% python3 -q
>>> import numpy as np
>>> from numpy import linalg as LA
>>> np.set_printoptions(precision=2, suppress=True, linewidth=200, legacy="1.25")
>>> def rnd(a):
...     return np.round(a, 2) + 0
... 
>>> M = np.load("w.npy")
>>> M
array([[0., 2., 2.],
       [0., 0., 2.],
       [0., 1., 2.]])
>>> M @ M
array([[0., 2., 8.],
       [0., 2., 4.],
       [0., 2., 6.]])
>>> rnd(LA.det(M))
0.0
>>> np.trace(M)
2.0
>>> M.inv()
Traceback (most recent call last):
  File "<python-input-9>", line 1, in <module>
    M.inv()
    ^^^^^
AttributeError: 'numpy.ndarray' object has no attribute 'inv'
>>> rnd(np.abs(LA.eigvals(M)).max())
2.73
>>> mat = np.loadtxt("out3.csv", delimiter=",")
>>> rnd(mat)
array([[-1.2 , -1.48, -0.05, -0.61],
       [ 0.15,  0.03,  1.92, -0.53],
       [ 1.2 , -0.35, -0.49, -1.48],
       [ 1.05, -1.3 ,  0.23,  1.08]])
>>> theta = np.radians(36)
>>> R = np.eye(4)
>>> R[1, 1] = R[3, 3] = np.cos(theta)
>>> R[1, 3], R[3, 1] = -np.sin(theta), np.sin(theta)
>>> rnd(R)
array([[ 1.  ,  0.  ,  0.  ,  0.  ],
       [ 0.  ,  0.81,  0.  , -0.59],
       [ 0.  ,  0.  ,  1.  ,  0.  ],
       [ 0.  ,  0.59,  0.  ,  0.81]])
>>> other = mat @ R.T
>>> rnd(other)
array([[-1.2 , -0.84, -0.05, -1.36],
       [ 0.15,  0.34,  1.92, -0.41],
       [ 1.2 ,  0.59, -0.49, -1.4 ],
       [ 1.05, -1.68,  0.23,  0.11]])
>>> np.allclose(mat @ mat.T, other @ other.T)
True
>>> u, v = other[3], other[1]
>>> rnd(u @ v)
0.0
>>> pr = (u @ v) / (u @ u) * u
>>> LA.matrix_rank(np.outer(u, v))
1
>>> rnd(LA.norm(u + v) ** 2 + LA.norm(u - v) ** 2)
16.0
>>> rnd(v - pr)
array([ 0.15,  0.34,  1.92, -0.41])
>>> arr = np.array([[3, 0, 0, 0, 0],
...     [2, 0, 0, 0, 0],
...     [3, 3, 5, 0, 0],
...     [3, 3, 4, 2, 0],
...     [1, 1, 2, 1, 1]])
>>> # triangular
>>> r = LA.matrix_rank(arr)
>>> r
4
>>> ns = LA.svd(arr)[2][r:].T
>>> LA.matrix_rank(arr.T @ arr), LA.matrix_rank(arr @ arr.T)
(4, 4)
>>> rnd(arr @ ns)
array([[0.],
       [0.],
       [0.],
       [0.],
       [0.]])
>>> [int(LA.matrix_rank(arr[:, :j + 1])) for j in range(5)]
[1, 2, 3, 4, 4]
>>> [int(LA.matrix_rank(np.delete(arr, i, axis=0))) for i in range(5)]
[4, 4, 3, 3, 3]
